% python3 -q
>>> import numpy as np
>>> np.set_printoptions(precision=2, suppress=True, linewidth=100, sign=" ")
>>> tidy = lambda a: np.round(a, 2) + 0
>>> m1 = np.load("layer13.npy")
>>> m1
array([[-2,  2, -2,  2],
       [-3, -2, -3, -2],
       [-2,  2, -2,  2],
       [-3, -2, -3, -2]])
>>> left, sigma, VT = np.linalg.svd(m1)
>>> np.argmax(sigma[:-1] / (sigma[1:] + 1e-6)) + 1
np.int64(2)
>>> tidy(sigma)
array([ 7.4,  5.4,  0. ,  0. ])
>>> other = left[:, :2] @ np.diag(sigma[:2]) @ VT[:2]
>>> np.linalg.matrix_rank(other)
np.int64(2)
>>> J = np.load("out16.npy")
>>> J
array([[ -5.  ,  15.9 ,   6.21],
       [ -9.26,   4.25,   4.43],
       [ 19.09, -11.47,  -0.51],
       [ -4.85, -12.14,  -2.17],
       [ -7.32, -12.44,   5.5 ],
       [  3.61,  -3.25, -10.4 ],
       [ -8.61,  -3.41,  -2.86],
       [  7.57,  -1.67,  -2.48],
       [ -1.45,   4.94,   3.58],
       [ -0.64,   0.04,  -2.  ],
       [  3.22,  -0.27,  -0.32]])
>>> x0 = np.array([-1, 1, 2])
>>> y = J @ x0
>>> tidy(np.linalg.lstsq(J, y)[0])
array([-1.,  1.,  2.])
>>> tidy(np.linalg.pinv(J) @ J)
array([[ 1.,  0.,  0.],
       [ 0.,  1.,  0.],
       [ 0.,  0.,  1.]])
>>> rng = np.random.default_rng(133)
>>> y = y + 0.05 * rng.normal(size=11)
>>> tidy(y)
array([ 33.25,  22.37, -31.64, -11.69,   5.95, -27.62,  -0.57, -14.29,  13.6 ,  -3.26,  -4.13])
>>> beta, *_ = np.linalg.lstsq(J, y)
>>> tidy(np.linalg.norm(y - J @ beta))
np.float64(0.18)
>>> [round(float(np.linalg.norm(np.linalg.solve(J.T @ J + lam * np.eye(3), J.T @ y))), 2) for lam in (0, 1, 10, 100)]
[2.45, 2.44, 2.38, 1.99]
>>> tidy(beta)
array([-1.,  1.,  2.])
